$ python -q
>>> import numpy as np
>>> import numpy.linalg as la
>>> np.set_printoptions(precision=3, suppress=True, linewidth=200, floatmode="fixed")
>>> rd = lambda a: np.round(a, 3) + 0
>>> B = np.array([[9, 4], [4, 4], [-4, -8]])
>>> W2 = np.array([[1, -1, 2], [-1, -2, 1]])
>>> m1 = B @ W2
>>> m1
array([[  5, -17,  22],
       [  0, -12,  12],
       [  4,  20, -16]])
>>> rng = np.random.default_rng(43)
>>> z = rng.permutation(3)
>>> z
array([1, 2, 0])
>>> B = m1[z][:, z]
>>> np.trace(B)
np.int64(-23)
>>> B
array([[-12,  12,   0],
       [ 20, -16,   4],
       [-17,  22,   5]])
>>> rd(la.det(B)), rd(la.det(m1[z]))
(np.float64(0.0), np.float64(0.0))
>>> left, s, Vt = la.svd(B)
>>> vecs = Vt[:(s > 1e-8).sum()]
>>> x0 = B[2] + -3 * B[0] + rng.integers(2) * np.eye(3)[1]
>>> x0
array([ 19.000, -14.000,   5.000])
>>> la.matrix_rank(np.vstack([B, x0]))
np.int64(2)
>>> rd(la.norm(x0 - vecs.T @ vecs @ x0))
np.float64(0.0)
>>> rd(m1 @ la.pinv(m1) @ m1)
array([[  5.000, -17.000,  22.000],
       [  0.000, -12.000,  12.000],
       [  4.000,  20.000, -16.000]])
>>> np.allclose(m1[:-1].T @ la.lstsq(m1[:-1].T, m1[-1])[0], m1[-1])
True
>>> np.abs(np.diag(la.qr(m1)[1])) > 1e-9
array([ True,  True, False])
>>> np.unique(m1.round(6), axis=0).shape
(3, 3)
>>> la.lstsq(m1[:-1].T, m1[-1])[2]
np.int32(2)
>>> B = m1[0, 0] * m1[1:] - np.outer(m1[1:, 0], m1[0])
>>> B
array([[   0,  -60,   60],
       [   0,  168, -168]])
>>> np.flatnonzero(~B.round(6).any(axis=1))
array([], dtype=int64)
>>> m1[:, 0] / m1[0, 0]
array([1.000, 0.000, 0.800])
>>> rk = la.matrix_rank(B)
>>> rk
np.int64(1)
>>> N = la.svd(B)[2][rk:].T
>>> [int(la.matrix_rank(B[:, :j + 1])) for j in range(3)]
[0, 1, 1]
>>> la.matrix_rank(B.T @ B), la.matrix_rank(B @ B.T)
(np.int64(1), np.int64(1))
>>> [int(la.matrix_rank(B[:i])) for i in range(1, len(B) + 1)]
[1, 1]
>>> N.shape
(3, 2)
>>> rd(B @ N)
array([[0.000, 0.000],
       [0.000, 0.000]])
>>> np.allclose(B @ N, 0)
True
>>> mat = np.loadtxt("sample13.csv", delimiter=",")
>>> mat
array([[0.000, 0.000, 1.000],
       [0.000, 0.000, 0.000],
       [1.000, 0.000, 0.000]])
>>> x0 = np.array([4, 3, -2])
>>> h = np.maximum(m1 @ x0, 0)
>>> h
array([  0,   0, 108])
>>> m1 * (h > 1e-9)[:, None]
array([[  0,   0,   0],
       [  0,   0,   0],
       [  4,  20, -16]])
>>> m1.T @ h
array([  432,  2160, -1728])
>>> np.maximum(m1 @ (3 * x0), 0)
array([  0,   0, 324])
>>> proj = np.triu(np.array([[1, -3, 1], [1, 2, 0], [0, 0, 0]]), 1) + np.eye(3)
>>> B = proj @ mat @ la.inv(proj)
>>> proj @ mat - mat @ proj
array([[ 1.000,  0.000,  0.000],
       [ 0.000,  0.000,  0.000],
       [ 0.000,  3.000, -1.000]])
